$ python3 -q
>>> import numpy as np
>>> np.set_printoptions(precision=3, suppress=True, linewidth=200, legacy="1.25")
>>> def tidy(a):
...     return np.round(a, 3) + 0
... 
>>> rng = np.random.default_rng(614485)
>>> ang = rng.uniform(0, 2 * np.pi, 29)
>>> Q, _ = np.linalg.qr(np.array([[2.1, 0.3], [1.0, -0.4], [0.9, -1.3]]))
>>> m1 = 10 * np.c_[np.cos(ang), np.sin(ang)] @ Q.T
>>> tidy(m1)
array([[-9.011, -3.689, -2.279],
       [ 6.004,  4.415,  6.667],
       [ 8.893,  3.77 ,  2.589],
       [-7.838, -4.196, -4.579],
       [ 3.915, -2.171, -8.942],
       [ 7.037,  4.342,  5.624],
       [-2.951, -4.188, -8.588],
       [-5.643, -4.418, -6.974],
       [ 6.919,  4.356,  5.758],
       [ 1.22 ,  3.857,  9.145],
       [-1.569,  3.075,  9.385],
       [-6.457, -4.396, -6.243],
       [-9.188, -3.541, -1.743],
       [ 1.188,  3.85 ,  9.152],
       [-9.562, -2.921,  0.197],
       [-5.561,  1.372,  8.197],
       [ 7.255,  4.312,  5.364],
       [ 7.413, -0.226, -6.708],
       [-6.649,  0.741,  7.433],
       [-8.349, -4.037, -3.74 ],
       [ 5.378,  4.414,  7.183],
       [-5.915,  1.178,  7.977],
       [-9.246, -3.483, -1.542],
       [ 9.411,  3.273,  0.854],
       [-9.2  , -1.508,  3.619],
       [-6.412, -4.399, -6.288],
       [ 9.159,  3.569,  1.839],
       [-6.646, -4.382, -6.052],
       [ 3.288, -2.437, -9.124]])
>>> M2 = m1 / np.linalg.norm(m1, axis=1, keepdims=True)
>>> cov = M2 @ M2.T
>>> (cov - 2 * np.eye(29)).round(6).argmax(axis=1)
array([12, 20, 26, 19, 28,  8,  7, 25,  5, 13, 13, 25, 22,  9, 22, 21,  5,  4, 21,  3,  1, 15, 12, 26, 14, 11,  2, 11,  4])
>>> tidy(np.degrees(np.arccos(np.clip(cov[3, 5], -1, 1))))
172.401
>>> A = np.load("block12.npy")
>>> A
array([[ 0,  0, -3],
       [ 0, 16, -6],
       [-3, -6,  4]])
>>> Q, V = np.linalg.qr(A[:, :1])[0], np.linalg.qr(A[:, 1:])[0]
>>> sigma = np.linalg.svd(Q.T @ V, compute_uv=False)
>>> tidy(np.degrees(np.arccos(sigma.clip(0, 1))))
array([55.26])
>>> tidy(sigma)
array([0.57])
>>> tidy(np.linalg.norm(Q @ Q.T - V @ V.T, 2))
1.0
>>> M2 = A / np.linalg.norm(A, axis=1, keepdims=True)
>>> cov = M2 @ M2.T
>>> (np.abs(cov) > 0.9).astype(int)
array([[1, 0, 0],
       [0, 1, 0],
       [0, 0, 1]])
>>> tidy(cov)
array([[ 1.   ,  0.351, -0.512],
       [ 0.351,  1.   , -0.899],
       [-0.512, -0.899,  1.   ]])
>>> F = np.load("w.npy")
>>> F
array([[ 14.413, -16.261,   3.09 ,   3.817],
       [ -1.49 ,  -7.987, -27.297,  -2.121],
       [  9.893, -15.329,  16.651,  -4.133],
       [ -3.819,   3.741,  11.426,  -1.764],
       [  8.287,  -4.23 ,  36.248,  -4.02 ],
       [  0.686,  -2.799, -14.518,  -6.332],
       [ -0.549,   4.42 ,   1.613,   4.619],
       [ -5.075,   2.87 , -10.528,   8.907],
       [  1.184,   2.839, -36.404, -10.358],
       [ -2.872,  -9.215, -25.059,   5.165],
       [ -3.304,   0.091,  -6.754,   5.631],
       [ -4.524,  -3.477,  -7.052,  -4.187],
       [ -2.349,  17.671,  -3.595,   1.596],
       [-13.597,   5.028,   1.224,  -7.636],
       [  5.282,   9.98 ,   2.956,  13.003],
       [-14.771,  31.623,  22.298,   3.028],
       [ -6.338,  11.979, -20.018,   2.838],
       [  5.772,  13.427,   9.059,  -2.354],
       [ -8.688,   1.423, -31.774,   2.863],
       [-10.724,   4.313,  -8.168,  -2.55 ],
       [  4.485,  -9.139,   0.485,  -8.839],
       [ 19.151,  16.625,  18.634, -11.569],
       [ -9.5  ,  21.518, -15.738, -12.125]])
>>> M2 = np.c_[F[:, :2] @ np.array([[1, 1], [5, 8]]), np.array([5, -5, 0, 3, 2, 2, -5, 5, 4, 1, 0, 4, 3, 1, -2, -4, 1, 1, -5, -1, 3, 4, -4])]
>>> tidy(M2)
array([[ -66.892, -115.675,    5.   ],
       [ -41.425,  -65.386,   -5.   ],
       [ -66.752, -112.739,    0.   ],
       [  14.886,   26.109,    3.   ],
       [ -12.863,  -25.553,    2.   ],
       [ -13.309,  -21.706,    2.   ],
       [  21.551,   34.811,   -5.   ],
       [   9.275,   17.885,    5.   ],
       [  15.379,   23.896,    4.   ],
       [ -48.947,  -76.592,    1.   ],
       [  -2.849,   -2.576,    0.   ],
       [ -21.909,  -32.34 ,    4.   ],
       [  86.006,  139.019,    3.   ],
       [  11.543,   26.627,    1.   ],
       [  55.182,   85.122,   -2.   ],
       [ 143.344,  238.213,   -4.   ],
       [  53.557,   89.494,    1.   ],
       [  72.907,  113.188,    1.   ],
       [  -1.573,    2.696,   -5.   ],
       [  10.841,   23.78 ,   -1.   ],
       [ -41.21 ,  -68.627,    3.   ],
       [ 102.276,  152.151,    4.   ],
       [  98.09 ,  162.644,   -4.   ]])
>>> tidy(np.linalg.norm(np.linalg.qr(F)[0].T @ M2, axis=0) ** 2 / ((M2 ** 2).sum(axis=0) + 1e-12))
array([1.   , 1.   , 0.195])
>>> tidy(np.linalg.norm(M2 - F @ np.linalg.lstsq(F, M2)[0], axis=0))
array([ 0.  ,  0.  , 14.16])
>>> f = np.array([-1, -2, 2])
>>> tidy(np.polyval(f, F[14]))
array([ -36.464, -117.56 ,  -12.65 , -193.084])
>>> tidy(np.correlate(F[14], F[5], "full"))
array([ -33.446, -139.877, -178.391, -149.561, -190.205,  -34.368,    8.92 ])
>>> F.reshape(-1, 2)
array([[ 14.413, -16.261],
       [  3.09 ,   3.817],
       [ -1.49 ,  -7.987],
       [-27.297,  -2.121],
       [  9.893, -15.329],
       [ 16.651,  -4.133],
       [ -3.819,   3.741],
       [ 11.426,  -1.764],
       [  8.287,  -4.23 ],
       [ 36.248,  -4.02 ],
       [  0.686,  -2.799],
       [-14.518,  -6.332],
       [ -0.549,   4.42 ],
       [  1.613,   4.619],
       [ -5.075,   2.87 ],
       [-10.528,   8.907],
       [  1.184,   2.839],
       [-36.404, -10.358],
       [ -2.872,  -9.215],
       [-25.059,   5.165],
       [ -3.304,   0.091],
       [ -6.754,   5.631],
       [ -4.524,  -3.477],
       [ -7.052,  -4.187],
       [ -2.349,  17.671],
       [ -3.595,   1.596],
       [-13.597,   5.028],
       [  1.224,  -7.636],
       [  5.282,   9.98 ],
       [  2.956,  13.003],
       [-14.771,  31.623],
       [ 22.298,   3.028],
       [ -6.338,  11.979],
       [-20.018,   2.838],
       [  5.772,  13.427],
       [  9.059,  -2.354],
       [ -8.688,   1.423],
       [-31.774,   2.863],
       [-10.724,   4.313],
       [ -8.168,  -2.55 ],
       [  4.485,  -9.139],
       [  0.485,  -8.839],
       [ 19.151,  16.625],
       [ 18.634, -11.569],
       [ -9.5  ,  21.518],
       [-15.738, -12.125]])
>>> F.reshape(2, -1)
array([[ 14.413, -16.261,   3.09 ,   3.817,  -1.49 ,  -7.987, -27.297,  -2.121,   9.893, -15.329,  16.651,  -4.133,  -3.819,   3.741,  11.426,  -1.764,   8.287,  -4.23 ,  36.248,  -4.02 ,   0.686,
         -2.799, -14.518,  -6.332,  -0.549,   4.42 ,   1.613,   4.619,  -5.075,   2.87 , -10.528,   8.907,   1.184,   2.839, -36.404, -10.358,  -2.872,  -9.215, -25.059,   5.165,  -3.304,   0.091,
         -6.754,   5.631,  -4.524,  -3.477],
       [ -7.052,  -4.187,  -2.349,  17.671,  -3.595,   1.596, -13.597,   5.028,   1.224,  -7.636,   5.282,   9.98 ,   2.956,  13.003, -14.771,  31.623,  22.298,   3.028,  -6.338,  11.979, -20.018,
          2.838,   5.772,  13.427,   9.059,  -2.354,  -8.688,   1.423, -31.774,   2.863, -10.724,   4.313,  -8.168,  -2.55 ,   4.485,  -9.139,   0.485,  -8.839,  19.151,  16.625,  18.634, -11.569,
         -9.5  ,  21.518, -15.738, -12.125]])
>>> F.reshape(23, 5)
Traceback (most recent call last):
  File "<python-input-34>", line 1, in <module>
    F.reshape(23, 5)
    ~~~~~~~~~^^^^^^^
ValueError: cannot reshape array of size 92 into shape (23,5)
>>> F.ravel(order="F")
array([ 14.413,  -1.49 ,   9.893,  -3.819,   8.287,   0.686,  -0.549,  -5.075,   1.184,  -2.872,  -3.304,  -4.524,  -2.349, -13.597,   5.282, -14.771,  -6.338,   5.772,  -8.688, -10.724,   4.485,
        19.151,  -9.5  , -16.261,  -7.987, -15.329,   3.741,  -4.23 ,  -2.799,   4.42 ,   2.87 ,   2.839,  -9.215,   0.091,  -3.477,  17.671,   5.028,   9.98 ,  31.623,  11.979,  13.427,   1.423,
         4.313,  -9.139,  16.625,  21.518,   3.09 , -27.297,  16.651,  11.426,  36.248, -14.518,   1.613, -10.528, -36.404, -25.059,  -6.754,  -7.052,  -3.595,   1.224,   2.956,  22.298, -20.018,
         9.059, -31.774,  -8.168,   0.485,  18.634, -15.738,   3.817,  -2.121,  -4.133,  -1.764,  -4.02 ,  -6.332,   4.619,   8.907, -10.358,   5.165,   5.631,  -4.187,   1.596,  -7.636,  13.003,
         3.028,   2.838,  -2.354,   2.863,  -2.55 ,  -8.839, -11.569, -12.125])
>>> blk = F.reshape(23, 2, -1)
>>> np.einsum("ihd,jhd->hij", blk, blk).shape
(2, 23, 23)
>>> np.swapaxes(blk, 1, 2)[2]
array([[  9.893,  16.651],
       [-15.329,  -4.133]])
>>> blk[:, 0]
array([[ 14.413, -16.261],
       [ -1.49 ,  -7.987],
       [  9.893, -15.329],
       [ -3.819,   3.741],
       [  8.287,  -4.23 ],
       [  0.686,  -2.799],
       [ -0.549,   4.42 ],
       [ -5.075,   2.87 ],
       [  1.184,   2.839],
       [ -2.872,  -9.215],
       [ -3.304,   0.091],
       [ -4.524,  -3.477],
       [ -2.349,  17.671],
       [-13.597,   5.028],
       [  5.282,   9.98 ],
       [-14.771,  31.623],
       [ -6.338,  11.979],
       [  5.772,  13.427],
       [ -8.688,   1.423],
       [-10.724,   4.313],
       [  4.485,  -9.139],
       [ 19.151,  16.625],
       [ -9.5  ,  21.518]])
>>> blk.transpose(1, 0, 2)
array([[[ 14.413, -16.261],
        [ -1.49 ,  -7.987],
        [  9.893, -15.329],
        [ -3.819,   3.741],
        [  8.287,  -4.23 ],
        [  0.686,  -2.799],
        [ -0.549,   4.42 ],
        [ -5.075,   2.87 ],
        [  1.184,   2.839],
        [ -2.872,  -9.215],
        [ -3.304,   0.091],
        [ -4.524,  -3.477],
        [ -2.349,  17.671],
        [-13.597,   5.028],
        [  5.282,   9.98 ],
        [-14.771,  31.623],
        [ -6.338,  11.979],
        [  5.772,  13.427],
        [ -8.688,   1.423],
        [-10.724,   4.313],
        [  4.485,  -9.139],
        [ 19.151,  16.625],
        [ -9.5  ,  21.518]],

       [[  3.09 ,   3.817],
        [-27.297,  -2.121],
        [ 16.651,  -4.133],
        [ 11.426,  -1.764],
        [ 36.248,  -4.02 ],
        [-14.518,  -6.332],
        [  1.613,   4.619],
        [-10.528,   8.907],
        [-36.404, -10.358],
        [-25.059,   5.165],
        [ -6.754,   5.631],
        [ -7.052,  -4.187],
        [ -3.595,   1.596],
        [  1.224,  -7.636],
        [  2.956,  13.003],
        [ 22.298,   3.028],
        [-20.018,   2.838],
        [  9.059,  -2.354],
        [-31.774,   2.863],
        [ -8.168,  -2.55 ],
        [  0.485,  -8.839],
        [ 18.634, -11.569],
        [-15.738, -12.125]]])
